% ipython --no-banner

In [1]: import numpy as np

In [2]: import numpy.linalg as la

In [3]: np.set_printoptions(suppress=True, linewidth=100)

In [4]: def tidy(a):
   ...:     return np.round(a, 2) + 0
   ...: 

In [5]: data = np.array([[0, 0, 1], [0, 0, 1], [1, 1, 0]])

In [6]: rng = np.random.default_rng(824118)

In [7]: z = rng.permutation(3)

In [8]: print(z)
[1 0 2]

In [9]: M2 = data[z][:, z]

In [10]: print(np.trace(M2))
0

In [11]: print(M2)
[[0 0 1]
 [0 0 1]
 [1 1 0]]

In [12]: print(np.diag(M2))
[0 0 0]

In [13]: t3 = np.stack([data, 2 * data, data[::-1]])

In [14]: print(np.einsum("bij,cij->bc", t3, t3))
[[ 4  8  1]
 [ 8 16  2]
 [ 1  2  4]]

In [15]: print(la.matrix_rank(t3.reshape(3, -1)))
2

In [16]: print(tidy(la.norm(t3, axis=(1, 2))))
[2. 4. 2.]

In [17]: print(la.matrix_rank(t3))
[2 2 2]

In [18]: print(np.argwhere(np.triu(data)))
[[0 2]
 [1 2]]

In [19]: print(data @ data)
[[1 1 0]
 [1 1 0]
 [0 0 2]]

In [20]: L = np.diag(data.sum(axis=1)) - data

In [21]: print(la.matrix_rank(L))
2

In [22]: rk = la.matrix_rank(data)

In [23]: print(rk)
2

In [24]: ns = la.svd(data)[2][rk:].T

In [25]: print(la.matrix_rank(data.T @ data), la.matrix_rank(data @ data.T))
2 2

In [26]: print(np.allclose(data @ ns, 0))
True

In [27]: K = np.load("sample7.npy")

In [28]: print(K)
[[ 0.  0.  0.  0. -1. -5.  2.  1. -2.]
 [ 0.  0.  0.  0.  1. -4. -3.  5. -5.]
 [ 0.  0.  0.  0. -5. -4. -3. -4. -4.]
 [ 0.  0.  0.  0. -2.  1. -2.  5. -4.]
 [-1.  1. -5. -2.  0.  0.  0.  0.  0.]
 [-5. -4. -4.  1.  0.  0.  0.  0.  0.]
 [ 2. -3. -3. -2.  0.  0.  0.  0.  0.]
 [ 1.  5. -4.  5.  0.  0.  0.  0.  0.]
 [-2. -5. -4. -4.  0.  0.  0.  0.  0.]]

In [29]: # rows and columns are dependent

In [30]: print(np.argsort(-la.norm(K, axis=0).round(6), kind="stable")[:3])
[2 1 7]

In [31]: print(la.matrix_rank(K, rtol=0.1))
8

In [32]: print(la.cond(K) > 100)
True

In [33]: left, s, VT = la.svd(K)

In [34]: V = VT[:(s > 1e-8).sum()]

In [35]: x = K[3] + -2 * K[4] + rng.integers(2) * np.eye(9)[0]

In [36]: print(x)
[ 2. -2. 10.  4. -2.  1. -2.  5. -4.]

In [37]: print(la.matrix_rank(np.vstack([K, x])))
8

In [38]: print(tidy(la.eigvalsh(K).min()))
-11.54

In [39]: print(np.all(la.eigvalsh(K) > 0))
False

In [40]: z = rng.permutation(9)

In [41]: print(z)
[8 5 2 4 3 0 7 1 6]

In [42]: M2 = K[z][:, z]

In [43]: print(np.trace(M2))
0.0

In [44]: print(M2)
[[ 0.  0. -4.  0. -4. -2.  0. -5.  0.]
 [ 0.  0. -4.  0.  1. -5.  0. -4.  0.]
 [-4. -4.  0. -5.  0.  0. -4.  0. -3.]
 [ 0.  0. -5.  0. -2. -1.  0.  1.  0.]
 [-4.  1.  0. -2.  0.  0.  5.  0. -2.]
 [-2. -5.  0. -1.  0.  0.  1.  0.  2.]
 [ 0.  0. -4.  0.  5.  1.  0.  5.  0.]
 [-5. -4.  0.  1.  0.  0.  5.  0. -3.]
 [ 0.  0. -3.  0. -2.  2.  0. -3.  0.]]

In [45]: evals, V = la.eigh(K)

In [46]: x = np.array([9, 5, 3, -1, 9, 7, 7, -9, 0])

In [47]: print(x @ K @ x)
-1760.0

In [48]: F = np.loadtxt("a.csv", delimiter=",")

In [49]: print(F)
[[ 4.  4.  4.  4.  4.  4.  4.]
 [ 4.  8.  8.  8.  8.  8.  8.]
 [ 4.  8. 12. 12. 12. 12. 12.]
 [ 4.  8. 12. 16. 16. 16. 16.]
 [ 4.  8. 12. 16. 20. 20. 20.]
 [ 4.  8. 12. 16. 20. 24. 24.]
 [ 4.  8. 12. 16. 20. 24. 28.]]

In [50]: print(tidy(K @ la.pinv(K) @ K))
[[ 0.  0.  0.  0. -1. -5.  2.  1. -2.]
 [ 0.  0.  0.  0.  1. -4. -3.  5. -5.]
 [ 0.  0.  0.  0. -5. -4. -3. -4. -4.]
 [ 0.  0.  0.  0. -2.  1. -2.  5. -4.]
 [-1.  1. -5. -2.  0.  0.  0.  0.  0.]
 [-5. -4. -4.  1.  0.  0.  0.  0.  0.]
 [ 2. -3. -3. -2.  0.  0.  0.  0.  0.]
 [ 1.  5. -4.  5.  0.  0.  0.  0.  0.]
 [-2. -5. -4. -4.  0.  0.  0.  0.  0.]]

In [51]: print(tidy(np.trace(la.pinv(K) @ K)))
8.0

In [52]: q, V = la.qr(F[:, :6])[0], la.qr(F[:, 6:])[0]

In [53]: s = la.svd(q.T @ V, compute_uv=False)

In [54]: print((s > 0.9).sum())
1

In [55]: print(la.norm(K, axis=1).argmax())
2

In [56]: print(tidy(la.norm(K) ** 2 / la.norm(K, 2) ** 2))
3.65

In [57]: print(K[6] @ K[7])
-11.0

In [58]: print(tidy(la.norm(K[6], 1)), tidy(la.norm(K[6], np.inf)))
10.0 3.0

In [59]: print(tidy(la.norm(K, axis=1)))
[5.92 8.72 9.06 7.07 5.57 7.62 5.1  8.19 7.81]

In [60]: evals, V = la.eigh(F)

In [61]: x = np.array([-8, 6, 9, -5, -9, -5, -5])

In [62]: print(tidy(V * np.maximum(evals, 0) @ V.T))
[[ 4.  4.  4.  4.  4.  4.  4.]
 [ 4.  8.  8.  8.  8.  8.  8.]
 [ 4.  8. 12. 12. 12. 12. 12.]
 [ 4.  8. 12. 16. 16. 16. 16.]
 [ 4.  8. 12. 16. 20. 20. 20.]
 [ 4.  8. 12. 16. 20. 24. 24.]
 [ 4.  8. 12. 16. 20. 24. 28.]]

In [63]: print(x @ F @ x)
6628.0

In [64]: print(tidy(V * np.abs(evals) @ V.T))
[[ 4.  4.  4.  4.  4.  4.  4.]
 [ 4.  8.  8.  8.  8.  8.  8.]
 [ 4.  8. 12. 12. 12. 12. 12.]
 [ 4.  8. 12. 16. 16. 16. 16.]
 [ 4.  8. 12. 16. 20. 20. 20.]
 [ 4.  8. 12. 16. 20. 24. 24.]
 [ 4.  8. 12. 16. 20. 24. 28.]]

In [65]: print(tidy(x @ F @ x / (x @ x)), tidy(evals[0]), tidy(evals[-1]))
19.67 1.05 91.52

In [66]: print((np.sign(V[:, -1].round(6)) == np.sign(V[0, -1].round(6))).astype(int))
[1 1 1 1 1 1 1]

In [67]: q, _ = la.qr(np.array([[-0.6, -0.4, -1.4, 0.1, -1.1, 1.6, -1.5, 1.2],
    ...:     [-0.2, -0.9, -0.9, 1.0, 0.7, 2.4, -0.6, 0.7],
    ...:     [-0.3, -0.8, -0.7, -0.8, 0.2, 0.2, -0.3, -0.3],
    ...:     [0.8, -1.8, -1.0, -0.8, 0.8, 0.4, 0.1, -3.4],
    ...:     [0.6, -0.1, 0.7, 1.6, 0.1, 0.1, -0.4, -0.8],
    ...:     [-1.0, -1.3, 1.4, 1.2, -1.8, 0.1, 1.5, -1.0],
    ...:     [-0.6, 0.6, -0.8, -0.9, 1.1, -0.7, -0.5, 1.0],
    ...:     [0.0, -1.1, 0.3, -0.2, -1.8, -1.5, 0.3, -0.8]]))

In [68]: mat = -1 * q

In [69]: print(tidy(mat))
[[ 0.36  0.13  0.51 -0.32  0.59 -0.05 -0.1   0.37]
 [ 0.12  0.31  0.29 -0.58 -0.34 -0.03  0.27 -0.52]
 [ 0.18  0.28  0.22  0.27 -0.19 -0.03 -0.81 -0.26]
 [-0.47  0.64  0.28  0.23 -0.2  -0.02  0.18  0.4 ]
 [-0.36  0.04 -0.27 -0.57 -0.03  0.5  -0.41  0.22]
 [ 0.59  0.44 -0.57 -0.05 -0.18 -0.08  0.05  0.29]
 [ 0.36 -0.22  0.33  0.19 -0.39  0.68  0.15  0.21]
 [ 0.    0.39 -0.16  0.25  0.52  0.52  0.17 -0.43]]

In [70]: # orthonormal columns

In [71]: x = np.array([1, -2, -1, 0, -1, -2, 2, 0])

In [72]: rhs = mat @ x

In [73]: print(tidy(rhs))
[-1.1   0.14 -1.98 -1.43 -1.96  0.72 -0.2  -1.84]

In [74]: print(tidy(la.solve(mat, mat[:, 4])))
[0. 0. 0. 0. 1. 0. 0. 0.]

In [75]: print(tidy(la.solve(mat.T, mat[0])))
[1. 0. 0. 0. 0. 0. 0. 0.]

In [76]: print(tidy(la.norm(mat, axis=0)))
[1. 1. 1. 1. 1. 1. 1. 1.]

In [77]: print(tidy(la.svd(mat, compute_uv=False)))
[1. 1. 1. 1. 1. 1. 1. 1.]

In [78]: print(tidy(la.pinv(mat)))
[[ 0.36  0.12  0.18 -0.47 -0.36  0.59  0.36  0.  ]
 [ 0.13  0.31  0.28  0.64  0.04  0.44 -0.22  0.39]
 [ 0.51  0.29  0.22  0.28 -0.27 -0.57  0.33 -0.16]
 [-0.32 -0.58  0.27  0.23 -0.57 -0.05  0.19  0.25]
 [ 0.59 -0.34 -0.19 -0.2  -0.03 -0.18 -0.39  0.52]
 [-0.05 -0.03 -0.03 -0.02  0.5  -0.08  0.68  0.52]
 [-0.1   0.27 -0.81  0.18 -0.41  0.05  0.15  0.17]
 [ 0.37 -0.52 -0.26  0.4   0.22  0.29  0.21 -0.43]]

In [79]: print(tidy(mat @ mat.T))
[[1. 0. 0. 0. 0. 0. 0. 0.]
 [0. 1. 0. 0. 0. 0. 0. 0.]
 [0. 0. 1. 0. 0. 0. 0. 0.]
 [0. 0. 0. 1. 0. 0. 0. 0.]
 [0. 0. 0. 0. 1. 0. 0. 0.]
 [0. 0. 0. 0. 0. 1. 0. 0.]
 [0. 0. 0. 0. 0. 0. 1. 0.]
 [0. 0. 0. 0. 0. 0. 0. 1.]]

In [80]: print(tidy(mat[:, 0] @ mat[:, 4]))
0.0

In [81]: r0 = np.array([-2, 3])

In [82]: print(tidy(np.cross(mat[3, :3], mat[0, :3])))
[ 0.29  0.34 -0.29]

In [83]: print(tidy(np.correlate(mat[3], mat[0], "full")))
[-0.17  0.28  0.06 -0.26  0.42 -0.28  0.39  0.    0.38  0.12  0.22 -0.11  0.22  0.12  0.14]

In [84]: x = np.array([2, 2, 1, 3, 0, 0, 3, 3])

In [85]: print(tidy(la.det(mat)))
-1.0

In [86]: print(tidy(np.abs(la.eigvals(mat))))
[1. 1. 1. 1. 1. 1. 1. 1.]

In [87]: print([p for p in range(1, 25) if np.allclose(la.matrix_power(mat, p), np.eye(8))])
[]

In [88]: print(tidy(la.norm(x)), tidy(la.norm(mat @ x)))
6.0 6.0

In [89]: print(8 - la.matrix_rank(mat - np.eye(8), tol=1e-8))
1

In [90]: q, V = la.qr(mat[:, :3])[0], la.qr(mat[:, 3:])[0]

In [91]: s = la.svd(q.T @ V, compute_uv=False)

In [92]: print(tidy(np.degrees(np.arccos(s.clip(0, 1)))))
[90. 90. 90.]

In [93]: A = np.load("test2.npy")

In [94]: print(A)
[[ 0.23  1.63 -2.51]
 [-0.78 -0.98  2.73]
 [ 0.3  -2.76  1.13]
 [ 1.35 -0.98  2.5 ]
 [ 2.02 -1.62  1.52]
 [ 2.85 -0.69  0.64]
 [ 2.8  -0.6   0.91]
 [-2.61 -0.26 -1.46]
 [-1.31 -2.61 -0.68]
 [ 0.49 -1.25  2.68]
 [-1.19  2.34  1.45]
 [ 0.84  2.78  0.76]
 [-0.03 -2.97  0.41]
 [ 2.19 -1.98  0.55]
 [-1.56  0.68  2.47]
 [-2.2   1.77  1.  ]
 [-0.08  0.85 -2.88]
 [ 2.95  0.37  0.43]
 [ 2.66  1.25 -0.59]
 [-2.38 -0.08 -1.83]
 [-1.43 -1.28  2.3 ]
 [-0.12  2.76  1.16]
 [-1.51 -1.7   1.96]
 [ 0.18 -0.9  -2.86]
 [-0.66 -2.56  1.41]
 [ 1.74 -2.28  0.87]
 [-0.62  1.71  2.39]
 [ 0.07 -3.    0.05]
 [-0.31 -1.6   2.52]
 [ 2.35  0.17  1.86]]

In [95]: print(la.norm(A, axis=1).argmax())
3

In [96]: print(tidy(la.norm(A, axis=0)))
[8.99 9.76 9.69]

In [97]: q, V = la.qr(A[:, :1])[0], la.qr(A[:, 1:])[0]

In [98]: s = la.svd(q.T @ V, compute_uv=False)

In [99]: print(tidy(la.norm(q @ q.T - V @ V.T, 2)))
1.0

In [100]: print((s > 0.9).sum())
0

In [101]: z = A[:, 1] > np.median(A[:, 1])

In [102]: r0 = A[z].mean(axis=0) - A[~z].mean(axis=0)

In [103]: print(z.astype(int))
[1 0 0 0 0 1 1 1 0 0 1 1 0 0 1 1 1 1 1 1 0 1 0 0 0 0 1 0 0 1]

In [104]: print(np.argsort(-np.abs(r0).round(6), kind="stable"))
[1 2 0]

In [105]: print(((A - A.mean(axis=0)) @ r0 > 0).astype(int))
[1 0 0 0 0 0 0 1 0 0 1 1 0 0 1 1 1 1 1 1 0 1 0 1 0 0 1 0 0 1]

In [106]: Xs = A - A.mean(axis=0)

In [107]: V = la.svd(Xs)[2][:1]

In [108]: M2 = Xs - Xs @ V.T @ V

In [109]: print(la.norm(M2, axis=1).round(6).argmax())
23

In [110]: print(tidy(np.diag(V.T @ V)))
[0.13 0.62 0.25]

In [111]: Xs = A - A.mean(axis=0)

In [112]: left, s, VT = la.svd(Xs, full_matrices=False)

In [113]: print(tidy((s ** 2).sum() ** 2 / (s ** 4).sum()))
2.95

In [114]: print(tidy(s))
[9.87 8.78 8.57]

In [115]: print(tidy(Xs.mean(axis=0)))
[0. 0. 0.]

In [116]: print((np.sign(left[:, 0]) == np.sign(left[0, 0])).astype(int))
[1 0 0 0 0 0 0 1 0 0 1 1 0 0 1 1 1 0 1 1 0 1 0 1 0 0 1 0 0 0]

In [117]: print(tidy(s ** 2 / (s ** 2).sum()))
[0.39 0.31 0.3 ]
